In [1]: import numpy as np

In [2]: np.set_printoptions(suppress=True, linewidth=160)

In [3]: rng = np.random.default_rng(823350)

In [4]: K = rng.normal(size=(22, 3))

In [5]: K = 3 * K / np.linalg.norm(K, axis=1, keepdims=True)

In [6]: print(K.round(2))
[[ 2.1   1.56  1.47]
 [ 0.76 -2.88 -0.31]
 [ 1.95  2.2   0.59]
 [ 0.56 -0.28 -2.93]
 [ 1.08  1.55  2.33]
 [ 1.65  1.99 -1.53]
 [ 0.56 -2.69  1.21]
 [ 0.84  0.02 -2.88]
 [ 0.67  1.71  2.38]
 [ 2.32 -1.78  0.69]
 [-2.68  1.3   0.33]
 [-2.29 -1.48 -1.26]
 [-2.13 -1.56  1.43]
 [-2.1  -2.12  0.27]
 [-0.86 -2.87 -0.22]
 [ 0.36  2.45 -1.69]
 [ 1.28  0.73  2.61]
 [-0.13  1.73  2.45]
 [ 1.45  2.31 -1.25]
 [-0.63  2.5  -1.53]
 [-1.91  0.66 -2.22]
 [ 0.93 -1.41  2.48]]

In [7]: Xc = (K - K.mean(axis=0)) / K.std(axis=0)

In [8]: print(Xc.std(axis=0))
[1. 1. 1.]

In [9]: coef = np.linalg.lstsq(np.delete(Xc, 1, axis=1), Xc[:, 1])[0]

In [10]: print(np.abs(coef).argmax())
0

In [11]: A = np.array([[10, 2, 4], [2, 6, 0], [4, 0, 12]])

In [12]: u = np.array([4, 4, 1])

In [13]: B = A + np.outer(u, np.eye(3)[0])

In [14]: print(np.linalg.matrix_rank(B - A))
1

In [15]: P = np.triu(np.array([[2, 1, 2], [1, 2, 2], [2, 0, 2]]), 1) + np.eye(3)

In [16]: B = P @ A @ np.linalg.inv(P)

In [17]: print(np.round(np.linalg.det(B), 2))
576.0

In [18]: print(np.linalg.matrix_rank(B))
3

In [19]: print(B)
[[ 20. -12.  12.]
 [ 10.  -4.  12.]
 [  4.  -4.  12.]]

In [20]: print(P @ A - A @ P)
[[10. -4.  0.]
 [ 8. -2.  8.]
 [ 0. -4. -8.]]

In [21]: print(np.round(np.poly(B), 2))
[   1.  -28.  232. -576.]

In [22]: vec = np.array([2, -2, -3])

In [23]: h = np.maximum(B @ vec, 0)

In [24]: print(h)
[28.  0.  0.]

In [25]: print(np.maximum(B @ (3 * vec), 0))
[84.  0.  0.]
